In [1]: import numpy as np

In [2]: np.set_printoptions(precision=2, suppress=True, linewidth=140, legacy="1.25")

In [3]: rnd = lambda a: np.round(a, 2) + 0

In [4]: feats = np.loadtxt("x.csv", delimiter=",")

In [5]: print(feats)
[[ 19.13 -20.92  35.48 -28.84  -4.39   0.28]
 [ 19.34 -18.71  34.46 -31.05  -4.58  -0.65]
 [ 19.39 -20.44  34.21 -30.01  -4.14  -1.27]
 [ 20.16 -20.65  36.43 -30.79  -5.28   1.49]
 [ 19.15 -20.42  35.65 -31.01  -4.41   0.68]
 [ 20.37 -21.89  34.71 -29.68  -3.19  -0.1 ]
 [ 20.4  -20.78  36.04 -29.12  -5.17   0.43]
 [ 18.91 -20.22  34.15 -32.66  -5.82   0.81]
 [ 21.44 -20.27  35.75 -30.82  -4.13  -0.15]
 [ 19.8  -22.3   34.47 -29.28  -7.11  -0.05]
 [ 21.45 -19.98  37.21 -31.03  -5.19  -1.47]
 [ 18.42 -21.06  34.99 -32.02  -4.47  -1.35]
 [ 20.24 -17.98  35.3  -29.57  -6.35   2.32]
 [ 19.87 -19.86  33.42 -29.96  -4.4   -1.13]
 [ 20.28 -20.65  34.43 -31.11  -6.21   0.36]
 [ 18.91 -20.14  35.52 -30.96  -4.31   1.38]
 [ 19.04 -21.03  36.4  -30.4   -3.76   0.05]
 [ 22.15 -19.33  34.7  -31.71  -5.48   1.43]
 [ 19.22 -20.38  35.73 -30.04  -3.49  -0.53]
 [ 20.25 -21.73  36.42 -29.22  -5.18   0.92]
 [ 20.59 -20.37  35.69 -30.28  -2.94  -1.22]
 [ 19.45 -18.49  37.44 -29.83  -4.06  -0.45]
 [ 19.8  -20.1   35.94 -31.46  -4.32   0.7 ]
 [ 20.87 -19.61  34.86 -29.37  -5.31   0.04]
 [ 20.11 -20.19  34.7  -31.49  -6.07  -0.54]
 [ 21.63 -18.82  37.34 -29.92  -3.48   0.23]
 [ 21.33 -20.54  34.55 -30.76  -5.06   0.47]
 [ 20.35 -19.31  35.27 -29.88  -6.49   1.35]
 [ 18.76 -20.21  35.27 -29.66  -4.77   0.91]
 [ 19.37 -21.43  34.26 -27.63  -4.46   0.01]
 [ 17.75 -20.05  35.19 -30.03  -3.92  -0.5 ]
 [ 18.2  -19.26  34.56 -29.89  -5.93   1.29]]

In [6]: vec = np.array([2, 0, 2, 0, 2, 0])

In [7]: rhs = feats @ vec

In [8]: beta, lr = np.zeros(6), 1 / np.linalg.norm(feats, 2) ** 2

In [9]: for i in range(6):
   ...:     beta -= lr * feats.T @ (feats @ beta - rhs)
   ...:     if i % 2 == 0: print(i, round(np.linalg.norm(feats @ beta - rhs), 2))
   ...: 
0 17.69
2 17.68
4 17.66

In [10]: print(rnd(np.linalg.cond(feats)))
88.58

In [11]: print(rnd(beta))
[ 0.67 -0.68  1.19 -1.02 -0.16  0.  ]

In [12]: idx = feats[:, 1] > np.median(feats[:, 1])

In [13]: f = feats[idx].mean(axis=0) - feats[~idx].mean(axis=0)

In [14]: print(rnd((((feats - feats.mean(axis=0)) @ f > 0) == idx).mean()))
0.84

In [15]: print(idx.astype(int))
[0 1 0 0 0 0 0 1 0 0 1 0 1 1 0 1 0 1 0 0 0 1 1 1 1 1 0 1 1 0 1 1]

In [16]: m1 = np.load("case17.npy")

In [17]: print(m1)
[[-1  2  2 -3 -2  3  2]
 [ 1  2  0  1  1 -1  0]
 [ 3  3 -2 -1 -2  2  1]
 [ 2 -3  2  1  0  0  2]
 [ 0  1 -1 -2  0  2  0]
 [ 3  2 -1 -2  3  1  0]
 [-2  2  2  2  1 -3 12]]

In [18]: f, v = m1[6], m1[1]

In [19]: print(f @ f)
170

In [20]: print(f @ v)
8

In [21]: p = (f @ v) / (f @ f) * f

In [22]: print((v - p) @ f)
0.0

In [23]: print(rnd(np.linalg.norm(f + v) ** 2 + np.linalg.norm(f - v) ** 2))
356.0

In [24]: q, r_ = np.linalg.qr(m1)

In [25]: print(q.shape, r_.shape)
(7, 7) (7, 7)

In [26]: print(rnd(q.T @ q))
[[1. 0. 0. 0. 0. 0. 0.]
 [0. 1. 0. 0. 0. 0. 0.]
 [0. 0. 1. 0. 0. 0. 0.]
 [0. 0. 0. 1. 0. 0. 0.]
 [0. 0. 0. 0. 1. 0. 0.]
 [0. 0. 0. 0. 0. 1. 0.]
 [0. 0. 0. 0. 0. 0. 1.]]

In [27]: print(np.allclose(r_.T @ r_, m1.T @ m1))
True

In [28]: print(rnd(q @ r_))
[[-1.  2.  2. -3. -2.  3.  2.]
 [ 1.  2.  0.  1.  1. -1.  0.]
 [ 3.  3. -2. -1. -2.  2.  1.]
 [ 2. -3.  2.  1.  0.  0.  2.]
 [ 0.  1. -1. -2.  0.  2.  0.]
 [ 3.  2. -1. -2.  3.  1.  0.]
 [-2.  2.  2.  2.  1. -3. 12.]]

In [29]: print(rnd(np.abs(np.diag(r_))))
[5.29 5.84 3.6  4.32 4.08 0.46 6.13]
